$ ipython --no-banner

In [1]: import numpy as np

In [2]: from numpy import linalg as LA

In [3]: np.set_printoptions(precision=2, suppress=True, linewidth=160)

In [4]: data = np.array([[-3, -2, -3], [-3, -2, -3], [2, 1, 3]])

In [5]: np.abs(np.diag(LA.qr(data)[1])) > 1e-9
Out[5]: array([ True,  True, False])

In [6]: round(np.trace(LA.pinv(data) @ data), 2)
Out[6]: np.float64(2.0)

In [7]: data @ LA.pinv(data) @ data
Out[7]: 
array([[-3., -2., -3.],
       [-3., -2., -3.],
       [ 2.,  1.,  3.]])

In [8]: np.allclose(data[:-1].T @ LA.lstsq(data[:-1].T, data[-1])[0], data[-1])
Out[8]: False

In [9]: np.unique(data.round(6), axis=0).shape
Out[9]: (2, 3)

In [10]: Y = data[0, 0] * data[1:] - np.outer(data[1:, 0], data[0])

In [11]: Y
Out[11]: 
array([[ 0,  0,  0],
       [ 0,  1, -3]])

In [12]: np.flatnonzero(~Y.round(6).any(axis=1))
Out[12]: array([0])

In [13]: LA.matrix_rank(Y), LA.matrix_rank(data)
Out[13]: (np.int64(1), np.int64(2))

In [14]: data[:, 0] / data[0, 0]
Out[14]: array([ 1.  ,  1.  , -0.67])

In [15]: K = np.load("a.npy")

In [16]: K
Out[16]: 
array([[2, 0, 0, 0],
       [0, 1, 0, 0],
       [0, 0, 0, 0],
       [0, 0, 0, 0]])

In [17]: # columns 2 and 3 are equal

In [18]: gram = K.T @ K

In [19]: LA.eigvalsh(gram)[::-1]
Out[19]: array([4., 1., 0., 0.])

In [20]: np.allclose(gram, gram.T)
Out[20]: True

In [21]: LA.svd(K, compute_uv=False) ** 2
Out[21]: array([4., 1., 0., 0.])

In [22]: np.trace(gram), (K ** 2).sum()
Out[22]: (np.int64(5), np.int64(5))

In [23]: np.diag(gram)
Out[23]: array([4, 1, 0, 0])

In [24]: gram
Out[24]: 
array([[4, 0, 0, 0],
       [0, 1, 0, 0],
       [0, 0, 0, 0],
       [0, 0, 0, 0]])

In [25]: np.round(np.trace(LA.pinv(gram) @ gram), 2)
Out[25]: np.float64(2.0)

In [26]: np.allclose(gram[:-1].T @ LA.lstsq(gram[:-1].T, gram[-1])[0], gram[-1])
Out[26]: True

In [27]: F = np.load("layer7.npy")

In [28]: F
Out[28]: 
array([[-3,  0],
       [-7,  0],
       [-4,  0],
       [ 3,  0]])

In [29]: # column 0 is much longer than the rest

In [30]: F @ F.T
Out[30]: 
array([[  9,  21,  12,  -9],
       [ 21,  49,  28, -21],
       [ 12,  28,  16, -12],
       [ -9, -21, -12,   9]])

In [31]: LA.pinv(F)
Out[31]: 
array([[-0.04, -0.08, -0.05,  0.04],
       [ 0.  ,  0.  ,  0.  ,  0.  ]])

In [32]: U, sigma, Vh = LA.svd(F)

In [33]: V = Vh[:(sigma > 1e-8).sum()]

In [34]: rng = np.random.default_rng(877850)

In [35]: x0 = F[3] + -2 * F[1] + rng.integers(2) * np.eye(2)[1]

In [36]: x0
Out[36]: array([17.,  0.])

In [37]: V.T @ V
Out[37]: 
array([[1., 0.],
       [0., 0.]])

In [38]: np.diag(V.T @ V)
Out[38]: array([1., 0.])

In [39]: round(float(LA.norm(x0 - V.T @ V @ x0)), 2)
Out[39]: 0.0

In [40]: U, sigma, Vh = LA.svd(F)

In [41]: np.argmax(sigma[:-1] / (sigma[1:] + 1e-6)) + 1
Out[41]: np.int64(1)

In [42]: Y = U[:, :1] @ np.diag(sigma[:1]) @ Vh[:1]

In [43]: np.round(LA.norm(F - Y) / LA.norm(F), 2)
Out[43]: np.float64(0.0)

In [44]: Y
Out[44]: 
array([[-3.,  0.],
       [-7.,  0.],
       [-4.,  0.],
       [ 3.,  0.]])

In [45]: LA.matrix_rank(Y)
Out[45]: np.int64(1)

In [46]: LA.matrix_rank(F, rtol=0.05)
Out[46]: np.int64(1)

In [47]: round(float(LA.norm(F - Y, 2)), 2), sigma[1]
Out[47]: (0.0, np.float64(0.0))

In [48]: f, r1 = F[1], F[2]

In [49]: f @ f
Out[49]: np.int64(49)

In [50]: pr = (f @ r1) / (f @ f) * f

In [51]: np.round(LA.norm(f + r1) ** 2 + LA.norm(f - r1) ** 2, 2)
Out[51]: np.float64(130.0)

In [52]: LA.matrix_rank(np.outer(f, r1))
Out[52]: np.int64(1)

In [53]: feats = np.array([[-2, 3, 2, 3], [-5, 2, -4, 0], [-3, -1, -2, -4]]) * (rng.random((3, 4)) < 0.3)

In [54]: feats
Out[54]: 
array([[-2,  0,  0,  0],
       [ 0,  0,  0,  0],
       [ 0,  0,  0,  0]])

In [55]: # rows and columns are dependent

In [56]: r = LA.matrix_rank(feats)

In [57]: r
Out[57]: np.int64(1)

In [58]: N = LA.svd(feats)[2][r:].T

In [59]: np.allclose(feats @ N, 0)
Out[59]: True

In [60]: feats @ N
Out[60]: 
array([[0., 0., 0.],
       [0., 0., 0.],
       [0., 0., 0.]])

In [61]: N.shape
Out[61]: (4, 3)

In [62]: np.round(np.trace(LA.pinv(feats) @ feats), 2)
Out[62]: np.float64(1.0)

In [63]: try:
    ...:     LA.inv(feats)
    ...: except LA.LinAlgError as e:
    ...:     print(repr(e))
    ...: 
LinAlgError('Last 2 dimensions of the array must be square')

In [64]: np.allclose(feats[:-1].T @ LA.lstsq(feats[:-1].T, feats[-1])[0], feats[-1])
Out[64]: True

In [65]: W0 = np.array([[1, 0, 0], [2, 1, 0], [2, -1, 1]])

In [66]: W0.sum(axis=0)
Out[66]: array([5, 0, 1])

In [67]: round(float(LA.norm(W0)), 2)
Out[67]: 3.46

In [68]: W0[:, 3]
Traceback (most recent call last):
  Cell In[68], line 1
    W0[:, 3]
IndexError: index 3 is out of bounds for axis 1 with size 3


In [69]: LA.rank(W0)
Traceback (most recent call last):
  Cell In[69], line 1
    LA.rank(W0)
AttributeError: module 'numpy.linalg' has no attribute 'rank'


In [70]: LA.svd(W0, compute_uv=False)
Out[70]: array([3.08, 1.57, 0.21])

In [71]: np.unravel_index(np.abs(W0).argmax(), W0.shape)
Out[71]: (np.int64(1), np.int64(0))

In [72]: W0 - W0[0]
Out[72]: 
array([[ 0,  0,  0],
       [ 1,  1,  0],
       [ 1, -1,  1]])

In [73]: W0.sum(axis=1)
Out[73]: array([1, 3, 2])

In [74]: np.abs(W0).max()
Out[74]: np.int64(2)
